% python3 -q
>>> import numpy as np
>>> import numpy.linalg as la
>>> np.set_printoptions(precision=1, suppress=True, linewidth=100)
>>> def rnd(a):
...     return np.round(a, 1) + 0
... 
>>> m1 = np.load("arr.npy")
>>> m1
array([[ 2, -2],
       [ 0,  0],
       [-7,  7]])
>>> # row 2 is much longer than the rest
>>> U, sv, vt = la.svd(m1)
>>> np.argmax(sv[:-1] / (sv[1:] + 1e-6)) + 1
np.int64(1)
>>> M2 = U[:, :1] @ np.diag(sv[:1]) @ vt[:1]
>>> la.matrix_rank(M2)
np.int64(1)
>>> la.matrix_rank(m1, rtol=0.05)
np.int64(1)
>>> rnd(la.norm(m1 - M2) / la.norm(m1))
np.float64(0.0)
>>> np.allclose(m1[:-1].T @ la.lstsq(m1[:-1].T, m1[-1])[0], m1[-1])
True
>>> rnd(np.trace(la.pinv(m1) @ m1))
np.float64(1.0)
>>> np.unique(m1.round(6), axis=0).shape
(3, 2)
>>> rk = la.matrix_rank(m1)
>>> rk
np.int64(1)
>>> ns = la.svd(m1)[2][rk:].T
>>> rnd(m1 @ ns)
array([[0.],
       [0.],
       [0.]])
>>> la.matrix_rank(m1.T @ m1), la.matrix_rank(m1 @ m1.T)
(np.int64(1), np.int64(1))
>>> [int(la.matrix_rank(np.delete(m1, i, axis=0))) for i in range(3)]
[1, 1, 1]
>>> [int(la.matrix_rank(m1[:, :j + 1])) for j in range(2)]
[1, 1]
>>> X = np.loadtxt("out17.csv", delimiter=",")
>>> rnd(X)
array([[-2.3, -2.4, -2.2],
       [ 1.1, -3.1,  2.2],
       [-3.1,  0.6,  2.4]])
>>> rnd(np.einsum("ij,ji->", X, X))
np.float64(32.0)
>>> rnd(np.poly(X))
array([  1. ,   2.9, -11.7, -64. ])
>>> rnd(la.det(2 * X)), rnd(la.det(X))
(np.float64(512.0), np.float64(64.0))
>>> rnd(la.det(X.T))
np.float64(64.0)
>>> rnd(la.eigvals(X))
array([ 4. +0.j, -3.5+2.j, -3.5-2.j])
